% python3 -q
>>> import numpy as np
>>> np.set_printoptions(precision=2, suppress=True, linewidth=120)
>>> def rnd(a):
...     return np.round(a, 2) + 0
... 
>>> rng = np.random.default_rng(14550)
>>> ang = np.sort(rng.uniform(-2, 2, 37))
>>> m1 = np.c_[ang, ang ** 2, ang ** 3] @ np.array([[2, 1, -1, 1, 5], [1, -1, -1, -5, 5], [4, -5, 0, 0, 3]])
>>> rnd(m1)
array([[-30.62,  32.35,  -1.91, -21.36, -13.37],
       [-18.94,  18.55,  -1.1 , -15.48,  -8.28],
       [-17.65,  17.05,  -1.01, -14.76,  -7.75],
       [-14.84,  13.8 ,  -0.8 , -13.11,  -6.61],
       [-14.58,  13.5 ,  -0.78, -12.95,  -6.5 ],
       [-14.37,  13.26,  -0.76, -12.82,  -6.42],
       [-12.5 ,  11.13,  -0.61, -11.65,  -5.69],
       [-11.25,   9.73,  -0.52, -10.83,  -5.22],
       [ -7.83,   5.95,  -0.24,  -8.37,  -3.97],
       [ -3.52,   1.58,   0.12,  -4.56,  -2.51],
       [ -2.11,   0.39,   0.22,  -2.93,  -2.01],
       [ -1.73,   0.13,   0.24,  -2.43,  -1.86],
       [ -1.61,   0.06,   0.24,  -2.26,  -1.8 ],
       [ -1.55,   0.03,   0.25,  -2.18,  -1.78],
       [ -1.25,  -0.13,   0.25,  -1.74,  -1.62],
       [ -0.78,  -0.26,   0.23,  -1.01,  -1.29],
       [ -0.2 ,  -0.11,   0.09,  -0.16,  -0.47],
       [  0.04,   0.02,  -0.02,   0.02,   0.1 ],
       [  0.18,   0.08,  -0.09,   0.05,   0.47],
       [  1.  ,   0.01,  -0.48,  -0.27,   2.51],
       [  1.78,  -0.39,  -0.76,  -0.77,   4.19],
       [  2.3 ,  -0.75,  -0.92,  -1.12,   5.21],
       [  2.56,  -0.94,  -1.  ,  -1.29,   5.69],
       [  3.47,  -1.68,  -1.24,  -1.89,   7.35],
       [  4.11,  -2.24,  -1.4 ,  -2.29,   8.43],
       [  9.47,  -7.53,  -2.43,  -5.34,  16.59],
       [ 11.1 ,  -9.25,  -2.69,  -6.17,  18.86],
       [ 12.39, -10.63,  -2.89,  -6.82,  20.62],
       [ 12.92, -11.21,  -2.97,  -7.07,  21.33],
       [ 13.03, -11.32,  -2.98,  -7.13,  21.48],
       [ 14.07, -12.45,  -3.13,  -7.62,  22.86],
       [ 20.87, -20.01,  -4.01, -10.67,  31.52],
       [ 24.96, -24.63,  -4.48, -12.36,  36.51],
       [ 26.92, -26.88,  -4.7 , -13.14,  38.86],
       [ 32.41, -33.19,  -5.27, -15.25,  45.31],
       [ 36.05, -37.4 ,  -5.63, -16.59,  49.5 ],
       [ 39.1 , -40.95,  -5.92, -17.68,  52.98]])
>>> D = np.linalg.norm(m1[:, None] - m1[None], axis=-1)
>>> D.shape
(37, 37)
>>> np.flatnonzero(D[0] < D.mean() / 2)
array([0])
>>> D[0].round(6).argsort(kind="stable")[:4]
array([0, 1, 2, 3])
>>> rnd(D[:5, :5])
array([[ 0.  , 19.7 , 21.87, 26.61, 27.05],
       [19.7 ,  0.  ,  2.17,  6.92,  7.36],
       [21.87,  2.17,  0.  ,  4.74,  5.19],
       [26.61,  6.92,  4.74,  0.  ,  0.45],
       [27.05,  7.36,  5.19,  0.45,  0.  ]])
